In [1]: import numpy as np

In [2]: from numpy import linalg as LA

In [3]: np.set_printoptions(suppress=True, linewidth=120)

In [4]: def rd(a):
   ...:     return np.round(a, 3) + 0
   ...: 

In [5]: other = np.array([[4, 9, 8, 2, 2, 9],
   ...:     [2, 9, 2, 4, 9, 6],
   ...:     [6, 4, 9, 6, 0, 8],
   ...:     [8, 8, 1, 4, 0, 8],
   ...:     [8, 2, 4, 5, 8, 8],
   ...:     [9, 2, 8, 3, 7, 8]])

In [6]: C = np.array([[-2]])

In [7]: M = np.block([[other, np.array([[-2], [-4], [1], [1], [-5], [3]])], [np.zeros((1, 6)), C]])

In [8]: M
Out[8]: 
array([[ 4.,  9.,  8.,  2.,  2.,  9., -2.],
       [ 2.,  9.,  2.,  4.,  9.,  6., -4.],
       [ 6.,  4.,  9.,  6.,  0.,  8.,  1.],
       [ 8.,  8.,  1.,  4.,  0.,  8.,  1.],
       [ 8.,  2.,  4.,  5.,  8.,  8., -5.],
       [ 9.,  2.,  8.,  3.,  7.,  8.,  3.],
       [ 0.,  0.,  0.,  0.,  0.,  0., -2.]])

In [9]: other = M / np.sqrt((M ** 2).mean(axis=1, keepdims=True))

In [10]: rd(other[2])
Out[10]: array([1.038, 0.692, 1.557, 1.038, 0.   , 1.384, 0.173])

In [11]: LA.matrix_rank(M - M.mean(axis=1, keepdims=True))
Out[11]: np.int64(6)

In [12]: f = np.array([1, -1, 1, 5, 2, 1])

In [13]: arr = f[np.abs(np.subtract.outer(np.arange(6), np.arange(6)))]

In [14]: arr
Out[14]: 
array([[ 1, -1,  1,  5,  2,  1],
       [-1,  1, -1,  1,  5,  2],
       [ 1, -1,  1, -1,  1,  5],
       [ 5,  1, -1,  1, -1,  1],
       [ 2,  5,  1, -1,  1, -1],
       [ 1,  2,  5,  1, -1,  1]])

In [15]: other = arr / LA.norm(arr, axis=1, keepdims=True)

In [16]: cov = other @ other.T

In [17]: rd(cov)
Out[17]: 
array([[ 1.   ,  0.424,  0.159,  0.222, -0.182,  0.242],
       [ 0.424,  1.   ,  0.35 , -0.159,  0.121, -0.182],
       [ 0.159,  0.35 ,  1.   ,  0.2  , -0.159,  0.222],
       [ 0.222, -0.159,  0.2  ,  1.   ,  0.35 ,  0.159],
       [-0.182,  0.121, -0.159,  0.35 ,  1.   ,  0.424],
       [ 0.242, -0.182,  0.222,  0.159,  0.424,  1.   ]])

In [18]: (cov - 2 * np.eye(6)).round(6).argmax(axis=1)
Out[18]: array([1, 0, 1, 4, 5, 4])

In [19]: np.argwhere(np.triu(np.abs(cov) > 0.95, 1))
Out[19]: array([], shape=(0, 2), dtype=int64)

In [20]: rd(cov[0])
Out[20]: array([ 1.   ,  0.424,  0.159,  0.222, -0.182,  0.242])

In [21]: np.all(LA.eigvalsh(arr) > 0)
Out[21]: np.False_

In [22]: rd(LA.eigvalsh(arr).min())
Out[22]: np.float64(-7.187)

In [23]: other = np.array([[3, -1, -2],
    ...:     [0, -2, 0],
    ...:     [-2, -3, 0],
    ...:     [-1, 3, 0],
    ...:     [3, -3, 2],
    ...:     [3, 1, 0]])

In [24]: np.einsum("ij->j", arr)
Out[24]: array([9, 7, 6, 6, 7, 9])

In [25]: np.einsum("ij,ij->i", arr, arr)
Out[25]: array([33, 33, 30, 30, 33, 33])

In [26]: arr @ other
Out[26]: 
array([[  5,   8,   2],
       [ 19,  -8,  12],
       [ 20,  -3,   0],
       [ 16,   3, -12],
       [  5, -22,  -2],
       [ -8, -13,  -4]])

In [27]: other @ arr
ValueError: matmul: Input operand 1 has a mismatch in its core dimension 0, with gufunc signature (n?,k),(k,m?)->(n?,m?) (size 6 is different from 3)


In [28]: other.T @ arr.T
Out[28]: 
array([[  5,  19,  20,  16,   5,  -8],
       [  8,  -8,  -3,   3, -22, -13],
       [  2,  12,   0, -12,  -2,  -4]])

In [29]: np.einsum("ik,kj->ji", arr, other)
Out[29]: 
array([[  5,  19,  20,  16,   5,  -8],
       [  8,  -8,  -3,   3, -22, -13],
       [  2,  12,   0, -12,  -2,  -4]])

In [30]: evals, vecs = LA.eigh(arr)

In [31]: x0 = np.array([1, 0, -3, 0, 3, 2])

In [32]: rd(LA.eigvalsh(arr[1:, 1:]))
Out[32]: array([-6.521, -2.629,  2.095,  5.521,  6.534])

In [33]: x0 = np.array([-2, -1, -1, 0, -2, -2])

In [34]: a = np.maximum(arr @ x0, 0)

In [35]: np.maximum(arr @ (3 * x0), 0)
Out[35]: array([0, 0, 0, 0, 0, 0])

In [36]: np.maximum(arr @ x0, 0) - np.maximum(-arr @ x0, 0)
Out[36]: array([ -8, -12, -14, -10, -10,  -9])

In [37]: rd(np.tanh(arr @ x0))
Out[37]: array([-1., -1., -1., -1., -1., -1.])

In [38]: other = np.array([[3, -2, 0, 3, 0],
    ...:     [2, 1, -2, 0, -2],
    ...:     [-2, 3, 0, 2, 1],
    ...:     [0, 1, -2, 2, 1],
    ...:     [0, -1, -2, 0, -2]])

In [39]: C = np.array([[-2, -1, -1], [1, -2, 0], [-3, -3, 1]])

In [40]: F = np.block([[other, np.array([[1, 2, 3], [-1, -3, -3], [2, -3, 0], [1, 1, 1], [0, -3, 3]])], [np.zeros((3, 5)), C]])

In [41]: F
Out[41]: 
array([[ 3., -2.,  0.,  3.,  0.,  1.,  2.,  3.],
       [ 2.,  1., -2.,  0., -2., -1., -3., -3.],
       [-2.,  3.,  0.,  2.,  1.,  2., -3.,  0.],
       [ 0.,  1., -2.,  2.,  1.,  1.,  1.,  1.],
       [ 0., -1., -2.,  0., -2.,  0., -3.,  3.],
       [ 0.,  0.,  0.,  0.,  0., -2., -1., -1.],
       [ 0.,  0.,  0.,  0.,  0.,  1., -2.,  0.],
       [ 0.,  0.,  0.,  0.,  0., -3., -3.,  1.]])

In [42]: x0 = np.array([6, 9, 9, 5, 0, 8, 0, 8])

In [43]: y = F @ x0

In [44]: beta, lr = np.zeros(8), 1 / LA.norm(F, 2) ** 2

In [45]: for i in range(6):
    ...:     beta -= lr * F.T @ (F @ beta - y)
    ...:     if i % 2 == 0: print(i, round(LA.norm(F @ beta - y), 3))
    ...: 
0 33.294
2 18.445
4 14.991

In [46]: rd(beta)
Out[46]: array([0.34 , 1.754, 2.478, 7.189, 2.938, 7.452, 0.201, 4.761])

In [47]: left, s, vt = LA.svd(F, full_matrices=False)

In [48]: left.shape, s.shape, vt.shape
Out[48]: ((8, 8), (8,), (8, 8))

In [49]: rd(np.cumsum(s ** 2) / np.sum(s ** 2))
Out[49]: array([0.363, 0.592, 0.794, 0.904, 0.962, 0.995, 0.999, 1.   ])

In [50]: (s > 1e-8).sum()
Out[50]: np.int64(8)

In [51]: rd(vt @ vt.T)
Out[51]: 
array([[1., 0., 0., 0., 0., 0., 0., 0.],
       [0., 1., 0., 0., 0., 0., 0., 0.],
       [0., 0., 1., 0., 0., 0., 0., 0.],
       [0., 0., 0., 1., 0., 0., 0., 0.],
       [0., 0., 0., 0., 1., 0., 0., 0.],
       [0., 0., 0., 0., 0., 1., 0., 0.],
       [0., 0., 0., 0., 0., 0., 1., 0.],
       [0., 0., 0., 0., 0., 0., 0., 1.]])

In [52]: rd(left.T @ left)
Out[52]: 
array([[1., 0., 0., 0., 0., 0., 0., 0.],
       [0., 1., 0., 0., 0., 0., 0., 0.],
       [0., 0., 1., 0., 0., 0., 0., 0.],
       [0., 0., 0., 1., 0., 0., 0., 0.],
       [0., 0., 0., 0., 1., 0., 0., 0.],
       [0., 0., 0., 0., 0., 1., 0., 0.],
       [0., 0., 0., 0., 0., 0., 1., 0.],
       [0., 0., 0., 0., 0., 0., 0., 1.]])

In [53]: rd(s / s[0])
Out[53]: array([1.   , 0.795, 0.746, 0.549, 0.399, 0.305, 0.097, 0.061])

In [54]: rd(np.sqrt((s ** 2).sum())), rd(LA.norm(F))
Out[54]: (np.float64(13.0), np.float64(13.0))

In [55]: rd(LA.norm(F[1] - F[3]))
Out[55]: np.float64(7.28)

In [56]: F[1] @ F[3]
Out[56]: np.float64(-4.0)

In [57]: LA.norm(F, axis=1).argmax()
Out[57]: np.int64(0)

In [58]: rd(LA.norm(F) ** 2 / LA.norm(F, 2) ** 2)
Out[58]: np.float64(2.756)

In [59]: rd(LA.norm(F, "nuc"))
Out[59]: np.float64(30.95)

In [60]: X = np.loadtxt("a.csv", delimiter=",")

In [61]: X
Out[61]: 
array([[ 0., -1.,  0.,  4.,  5.,  3.,  5.,  2.,  5.],
       [ 0.,  0., -4., -4., -3.,  3.,  3.,  4., -3.],
       [ 0.,  0.,  0., -4., -3.,  3.,  1.,  3.,  3.],
       [ 0.,  0.,  0.,  0., -1., -2.,  4., -5.,  5.],
       [ 0.,  0.,  0.,  0.,  0., -1.,  4.,  0., -1.],
       [ 0.,  0.,  0.,  0.,  0.,  0., -4., -5.,  1.],
       [ 0.,  0.,  0.,  0.,  0.,  0.,  0., -4.,  1.],
       [ 0.,  0.,  0.,  0.,  0.,  0.,  0.,  0.,  5.],
       [ 0.,  0.,  0.,  0.,  0.,  0.,  0.,  0.,  0.]])

In [62]: left, s, vt = LA.svd(X)

In [63]: rd(s)
Out[63]: array([12.439, 11.412,  8.336,  6.51 ,  3.837,  1.84 ,  0.257,  0.092,  0.   ])

In [64]: np.argmax(s[:-1] / (s[1:] + 1e-6)) + 1
Out[64]: np.int64(8)

In [65]: other = left[:, :8] @ np.diag(s[:8]) @ vt[:8]

In [66]: rd(np.abs(X - other).max())
Out[66]: np.float64(0.0)

In [67]: LA.matrix_rank(X, rtol=0.05)
Out[67]: np.int64(6)

In [68]: rd(other)
Out[68]: 
array([[ 0., -1.,  0.,  4.,  5.,  3.,  5.,  2.,  5.],
       [ 0.,  0., -4., -4., -3.,  3.,  3.,  4., -3.],
       [ 0.,  0.,  0., -4., -3.,  3.,  1.,  3.,  3.],
       [ 0.,  0.,  0.,  0., -1., -2.,  4., -5.,  5.],
       [ 0.,  0.,  0.,  0.,  0., -1.,  4.,  0., -1.],
       [ 0.,  0.,  0.,  0.,  0.,  0., -4., -5.,  1.],
       [ 0.,  0.,  0.,  0.,  0.,  0.,  0., -4.,  1.],
       [ 0.,  0.,  0.,  0.,  0.,  0.,  0.,  0.,  5.],
       [ 0.,  0.,  0.,  0.,  0.,  0.,  0.,  0.,  0.]])

In [69]: F.reshape(-1, 2)
Out[69]: 
array([[ 3., -2.],
       [ 0.,  3.],
       [ 0.,  1.],
       [ 2.,  3.],
       [ 2.,  1.],
       [-2.,  0.],
       [-2., -1.],
       [-3., -3.],
       [-2.,  3.],
       [ 0.,  2.],
       [ 1.,  2.],
       [-3.,  0.],
       [ 0.,  1.],
       [-2.,  2.],
       [ 1.,  1.],
       [ 1.,  1.],
       [ 0., -1.],
       [-2.,  0.],
       [-2.,  0.],
       [-3.,  3.],
       [ 0.,  0.],
       [ 0.,  0.],
       [ 0., -2.],
       [-1., -1.],
       [ 0.,  0.],
       [ 0.,  0.],
       [ 0.,  1.],
       [-2.,  0.],
       [ 0.,  0.],
       [ 0.,  0.],
       [ 0., -3.],
       [-3.,  1.]])

In [70]: F.reshape(2, -1)
Out[70]: 
array([[ 3., -2.,  0.,  3.,  0.,  1.,  2.,  3.,  2.,  1., -2.,  0., -2., -1., -3., -3., -2.,  3.,  0.,  2.,  1.,  2.,
        -3.,  0.,  0.,  1., -2.,  2.,  1.,  1.,  1.,  1.],
       [ 0., -1., -2.,  0., -2.,  0., -3.,  3.,  0.,  0.,  0.,  0.,  0., -2., -1., -1.,  0.,  0.,  0.,  0.,  0.,  1.,
        -2.,  0.,  0.,  0.,  0.,  0.,  0., -3., -3.,  1.]])

In [71]: blk = F.reshape(8, 2, -1)

In [72]: blk.shape
Out[72]: (8, 2, 4)

In [73]: blk.sum(axis=1)
Out[73]: 
array([[ 3., -1.,  2.,  6.],
       [ 0.,  0., -5., -3.],
       [-1.,  5., -3.,  2.],
       [ 1.,  2., -1.,  3.],
       [-2., -1., -5.,  3.],
       [ 0., -2., -1., -1.],
       [ 0.,  1., -2.,  0.],
       [ 0., -3., -3.,  1.]])

In [74]: blk.transpose(1, 0, 2)
Out[74]: 
array([[[ 3., -2.,  0.,  3.],
        [ 2.,  1., -2.,  0.],
        [-2.,  3.,  0.,  2.],
        [ 0.,  1., -2.,  2.],
        [ 0., -1., -2.,  0.],
        [ 0.,  0.,  0.,  0.],
        [ 0.,  0.,  0.,  0.],
        [ 0.,  0.,  0.,  0.]],

       [[ 0.,  1.,  2.,  3.],
        [-2., -1., -3., -3.],
        [ 1.,  2., -3.,  0.],
        [ 1.,  1.,  1.,  1.],
        [-2.,  0., -3.,  3.],
        [ 0., -2., -1., -1.],
        [ 0.,  1., -2.,  0.],
        [ 0., -3., -3.,  1.]]])

In [75]: np.swapaxes(blk, 1, 2)[5]
Out[75]: 
array([[ 0.,  0.],
       [ 0., -2.],
       [ 0., -1.],
       [ 0., -1.]])

In [76]: np.einsum("ihd,jhd->hij", blk, blk).shape
Out[76]: (2, 8, 8)
